% ipython --no-banner

In [1]: import numpy as np

In [2]: np.set_printoptions(suppress=True, linewidth=120)

In [3]: Y = np.array([[2], [-3], [-1]])

In [4]: cent = np.array([[8, 5, 9, 1]])

In [5]: E = Y @ cent

In [6]: E
Out[6]: 
array([[ 16,  10,  18,   2],
       [-24, -15, -27,  -3],
       [ -8,  -5,  -9,  -1]])

In [7]: U, sv, Vt = np.linalg.svd(E)

In [8]: np.argmax(sv[:-1] / (sv[1:] + 1e-6)) + 1
Out[8]: np.int64(1)

In [9]: sv.round(2) + 0
Out[9]: array([48.93,  0.  ,  0.  ])

In [10]: Y = U[:, :1] @ np.diag(sv[:1]) @ Vt[:1]

In [11]: round(float(np.linalg.norm(E - Y, 2)), 2), round(sv[1], 2)
Out[11]: (0.0, np.float64(0.0))

In [12]: round(float(np.linalg.norm(E - Y) / np.linalg.norm(E)), 2)
Out[12]: 0.0

In [13]: U, sv, Vt = np.linalg.svd(E)

In [14]: V = Vt[:(sv > 1e-8).sum()]

In [15]: rng = np.random.default_rng(821)

In [16]: x = E[2] + -1 * E[0] + rng.integers(2) * np.eye(4)[1]

In [17]: x
Out[17]: array([-24., -15., -27.,  -3.])

In [18]: np.allclose(V.T @ V @ x, x)
Out[18]: True

In [19]: np.round(V.T @ V, 2)
Out[19]: 
array([[0.37, 0.23, 0.42, 0.05],
       [0.23, 0.15, 0.26, 0.03],
       [0.42, 0.26, 0.47, 0.05],
       [0.05, 0.03, 0.05, 0.01]])

In [20]: np.linalg.matrix_rank(E, rtol=0.1)
Out[20]: np.int64(1)

In [21]: [round(float(x), 2) for x in np.linalg.svd(E, compute_uv=False)[:3]]
Out[21]: [48.93, 0.0, 0.0]

In [22]: np.round(E @ np.linalg.pinv(E) @ E, 2)
Out[22]: 
array([[ 16.,  10.,  18.,   2.],
       [-24., -15., -27.,  -3.],
       [ -8.,  -5.,  -9.,  -1.]])

In [23]: np.allclose(E[:-1].T @ np.linalg.lstsq(E[:-1].T, E[-1])[0], E[-1])
Out[23]: True

In [24]: data = np.loadtxt("x.csv", delimiter=",")

In [25]: data
Out[25]: 
array([[5.02, 6.  , 5.  , 3.  , 2.  ],
       [9.  , 5.02, 8.  , 6.  , 5.  ],
       [5.  , 5.  , 1.02, 3.  , 1.  ],
       [4.  , 7.  , 0.  , 4.02, 9.  ],
       [5.  , 6.  , 5.  , 3.  , 2.02]])

In [26]: U, sv, Vt = np.linalg.svd(data)

In [27]: sv.round(2) + 0
Out[27]: array([23.91,  7.73,  3.96,  2.37,  0.  ])

In [28]: Y = U[:, :4] @ np.diag(sv[:4]) @ Vt[:4]

In [29]: np.linalg.matrix_rank(data, rtol=0.05)
Out[29]: np.int64(4)

In [30]: round(float(np.linalg.norm(data - Y, 2)), 2), np.round(sv[4], 2)
Out[30]: (0.0, np.float64(0.0))

In [31]: np.linalg.matrix_rank(Y)
Out[31]: np.int64(4)

In [32]: th = np.radians(15)

In [33]: Rm = np.eye(5)

In [34]: Rm[1, 1] = Rm[0, 0] = np.cos(th)

In [35]: Rm[1, 0], Rm[0, 1] = -np.sin(th), np.sin(th)

In [36]: Rm.round(2)
Out[36]: 
array([[ 0.97,  0.26,  0.  ,  0.  ,  0.  ],
       [-0.26,  0.97,  0.  ,  0.  ,  0.  ],
       [ 0.  ,  0.  ,  1.  ,  0.  ,  0.  ],
       [ 0.  ,  0.  ,  0.  ,  1.  ,  0.  ],
       [ 0.  ,  0.  ,  0.  ,  0.  ,  1.  ]])

In [37]: Y = data @ Rm.T

In [38]: np.allclose(np.linalg.norm(data, axis=1), np.linalg.norm(Y, axis=1))
Out[38]: True

In [39]: Y.round(2)
Out[39]: 
array([[6.4 , 4.5 , 5.  , 3.  , 2.  ],
       [9.99, 2.52, 8.  , 6.  , 5.  ],
       [6.12, 3.54, 1.02, 3.  , 1.  ],
       [5.68, 5.73, 0.  , 4.02, 9.  ],
       [6.38, 4.5 , 5.  , 3.  , 2.02]])

In [40]: np.allclose(data @ data.T, Y @ Y.T)
Out[40]: True

In [41]: np.round(np.abs(Y - data).max(axis=0), 2)
Out[41]: array([1.68, 2.5 , 0.  , 0.  , 0.  ])

In [42]: round(np.linalg.norm(Rm) ** 2 / np.linalg.norm(Rm, 2) ** 2, 2)
Out[42]: np.float64(5.0)

In [43]: round(float(np.linalg.norm(Rm, "nuc")), 2)
Out[43]: 5.0

In [44]: Rm[4] @ Rm[1]
Out[44]: np.float64(0.0)

In [45]: round(np.linalg.norm(Rm[4] - Rm[1]), 2)
Out[45]: np.float64(1.41)

In [46]: feats = np.load("arr.npy")

In [47]: feats
Out[47]: 
array([[-1,  0,  0,  0,  0,  0],
       [ 0, -2,  0,  0,  0,  0],
       [ 0,  0,  1,  0,  0,  0],
       [ 0,  0,  0,  2,  0,  0],
       [ 0,  0,  0,  0,  1,  0],
       [ 0,  0,  0,  0,  0, -1]])

In [48]: [round(float(np.linalg.det(feats[:i, :i])), 2) + 0 for i in range(1, 7)]
Out[48]: [-1.0, 2.0, 2.0, 4.0, 4.0, -4.0]

In [49]: round(np.linalg.eigvalsh(feats).min(), 2)
Out[49]: np.float64(-2.0)

In [50]: evals, V = np.linalg.eigh(feats)

In [51]: x = np.array([3, 9, 3, 2, 1, 0])

In [52]: x @ feats @ x
Out[52]: np.int64(-153)

In [53]: np.round(np.linalg.eigvalsh(feats[1:, 1:]), 2)
Out[53]: array([-2., -1.,  1.,  1.,  2.])

In [54]: V * np.maximum(evals, 0) @ V.T
Out[54]: 
array([[0., 0., 0., 0., 0., 0.],
       [0., 0., 0., 0., 0., 0.],
       [0., 0., 1., 0., 0., 0.],
       [0., 0., 0., 2., 0., 0.],
       [0., 0., 0., 0., 1., 0.],
       [0., 0., 0., 0., 0., 0.]])

In [55]: V * np.abs(evals) @ V.T
Out[55]: 
array([[1., 0., 0., 0., 0., 0.],
       [0., 2., 0., 0., 0., 0.],
       [0., 0., 1., 0., 0., 0.],
       [0., 0., 0., 2., 0., 0.],
       [0., 0., 0., 0., 1., 0.],
       [0., 0., 0., 0., 0., 1.]])

In [56]: evals, V = np.linalg.eigh(feats)

In [57]: np.abs(V[:, -1]).round(6).argmax()
Out[57]: np.int64(3)

In [58]: evals
Out[58]: array([-2., -1., -1.,  1.,  1.,  2.])

In [59]: np.round(np.linalg.eigvalsh(feats + -3 * np.eye(6)), 2)
Out[59]: array([-5., -4., -4., -2., -2., -1.])

In [60]: np.round(np.linalg.svd(feats, compute_uv=False), 2)
Out[60]: array([2., 2., 1., 1., 1., 1.])

In [61]: V.T @ feats @ V
Out[61]: 
array([[-2.,  0.,  0.,  0.,  0.,  0.],
       [ 0., -1.,  0.,  0.,  0.,  0.],
       [ 0.,  0., -1.,  0.,  0.,  0.],
       [ 0.,  0.,  0.,  1.,  0.,  0.],
       [ 0.,  0.,  0.,  0.,  1.,  0.],
       [ 0.,  0.,  0.,  0.,  0.,  2.]])

In [62]: F = np.load("test5.npy")

In [63]: F
Out[63]: 
array([[ 2.01,  2.08,  1.07],
       [-1.5 , -1.39,  0.29],
       [ 1.35,  1.04,  0.99],
       [ 1.13,  0.58,  0.09],
       [-1.8 , -1.67, -0.44],
       [ 5.98,  6.65,  1.39],
       [ 0.23,  0.29,  0.22],
       [ 3.48,  3.82,  0.91],
       [ 2.21,  2.49,  0.53],
       [ 5.02,  5.42,  1.85],
       [ 7.77,  7.66,  2.62],
       [-0.91,  0.21, -0.22],
       [ 6.47,  7.24,  2.04],
       [ 2.87,  3.03,  1.31]])

In [64]: r0, v = F[12], F[1]

In [65]: round(float(r0 @ r0), 2)
Out[65]: 98.44

In [66]: round(r0 @ v, 2)
Out[66]: np.float64(-19.18)

In [67]: pr = (r0 @ v) / (r0 @ r0) * r0

In [68]: pr.round(2)
Out[68]: array([-1.26, -1.41, -0.4 ])

In [69]: round(np.linalg.norm(r0 + v) ** 2 + np.linalg.norm(r0 - v) ** 2, 2)
Out[69]: np.float64(205.41)
